$ python3 -q
>>> import numpy as np
>>> np.set_printoptions(precision=3, suppress=True, linewidth=100, sign=" ")
>>> data = np.vander(np.arange(12) - 1, 4, increasing=True)
>>> data
array([[   1,   -1,    1,   -1],
       [   1,    0,    0,    0],
       [   1,    1,    1,    1],
       [   1,    2,    4,    8],
       [   1,    3,    9,   27],
       [   1,    4,   16,   64],
       [   1,    5,   25,  125],
       [   1,    6,   36,  216],
       [   1,    7,   49,  343],
       [   1,    8,   64,  512],
       [   1,    9,   81,  729],
       [   1,   10,  100, 1000]])
>>> # column 3 dominates
>>> M2 = np.c_[data[:, :3] @ np.array([[2, 1, 2], [0, 3, 0], [2, 0, 2]]), np.array([1, -1, -3, -2, 1, 2, -1, -2, -1, 3, 2, 3])]
>>> M2
array([[  4,  -2,   4,   1],
       [  2,   1,   2,  -1],
       [  4,   4,   4,  -3],
       [ 10,   7,  10,  -2],
       [ 20,  10,  20,   1],
       [ 34,  13,  34,   2],
       [ 52,  16,  52,  -1],
       [ 74,  19,  74,  -2],
       [100,  22, 100,  -1],
       [130,  25, 130,   3],
       [164,  28, 164,   2],
       [202,  31, 202,   3]])
>>> np.linalg.matrix_rank(np.c_[data, M2])
np.int64(5)
>>> K = np.loadtxt("out7.csv", delimiter=",")
>>> K
array([[-0.758, -1.255, -3.71 ,  0.297],
       [ 3.603, -1.71 , -0.179, -0.255],
       [ 1.517,  3.386, -1.475, -0.24 ],
       [ 0.379,  0.189,  0.177,  3.974]])
>>> M2 = np.array([[2, -2], [-1, 0]])
>>> Z = np.kron(M2, K)
>>> round(np.linalg.norm(Z, 2), 3), round(np.linalg.norm(M2, 2) * np.linalg.norm(K, 2), 3)
(np.float64(11.683), np.float64(11.683))
>>> M2 = np.array([[0.1, 1.4, -0.3, -1.0],
...     [-0.7, -1.3, -0.1, -0.5],
...     [-0.7, 1.0, 1.3, -0.2],
...     [0.2, -0.2, 1.6, -1.1],
...     [0.4, 0.0, 1.6, -2.2],
...     [-0.3, -0.6, -0.8, 0.7],
...     [0.5, -1.4, -1.2, -1.3],
...     [0.2, -1.1, 0.5, -1.0],
...     [1.3, 0.0, 0.3, 1.4],
...     [-0.7, -1.3, 0.5, -0.4],
...     [-1.0, 1.1, -0.7, 0.9],
...     [0.0, -0.9, 0.9, 0.8]])
>>> Z = np.array([[1.4, -1.1, -1.5, 1.7, -0.2, 0.3, -0.3, -0.5, -1.3, 1.5, 2.8],
...     [-0.1, 1.2, -0.3, -0.3, 0.9, -0.8, -0.6, 1.8, 0.8, 1.8, 1.3],
...     [0.7, -1.3, 0.5, -1.5, -1.0, -0.2, -0.6, 0.3, -0.4, -0.7, 2.2],
...     [0.1, -0.1, -1.0, -1.3, -0.4, 1.9, 1.9, -1.3, 1.1, -0.8, 2.5]])
>>> mat = M2 @ Z
>>> mat.round(3) + 0
array([[-0.31,  2.06,  0.28,  1.5 ,  1.94, -2.93, -2.59,  3.68,  0.01,  3.68, -1.06],
       [-0.97, -0.61,  1.89,  0.  , -0.73, -0.1 ,  0.1 , -1.37, -0.64, -2.92, -5.12],
       [-0.19,  0.3 ,  1.6 , -3.18, -0.18, -1.65, -1.55,  2.8 ,  0.97,  0.  ,  1.7 ],
       [ 1.31, -2.43,  1.66, -0.57, -1.38, -2.19, -2.99,  1.45, -2.27, -0.3 ,  1.07],
       [ 1.46, -2.3 ,  2.4 ,  1.14, -0.8 , -4.38, -5.26,  3.14, -3.58,  1.24, -0.86],
       [-0.85,  0.58, -0.47, -0.04,  0.04,  1.88,  2.26, -2.08,  1.  , -1.53, -1.63],
       [-0.13, -0.54,  0.37,  4.76,  0.36, -0.96, -1.06, -1.44, -2.72,  0.11, -6.31],
       [ 0.64, -2.09,  1.28,  1.22, -1.13, -1.06, -1.6 , -0.63, -2.44, -1.23, -2.27],
       [ 2.17, -1.96, -3.2 , -0.06, -1.12,  2.99,  2.09, -2.38, -0.27,  0.62,  7.8 ],
       [-0.54, -1.4 ,  2.09, -1.03, -1.37, -0.03, -0.07, -1.32, -0.77, -3.42, -3.55],
       [-1.91,  3.24, -0.08, -2.15,  1.53,  0.67,  1.77,  1.1 ,  3.45,  0.25, -0.66],
       [ 0.8 , -2.33, -0.08, -2.12, -2.03,  2.06,  1.52, -2.39, -0.2 , -2.89,  2.81]])
>>> vec = np.array([4, 1, 5, 5])
>>> y = K @ vec
>>> y
array([-21.353,  10.535,   0.878,  22.457])
>>> np.linalg.solve(K.T, K[3])
array([-0.,  0.,  0.,  1.])
>>> np.linalg.solve(K, -3 * y)
array([-12.,  -3., -15., -15.])
>>> np.round(np.linalg.solve(K, K[:, 0]), 3) + 0
array([ 1.,  0.,  0.,  0.])
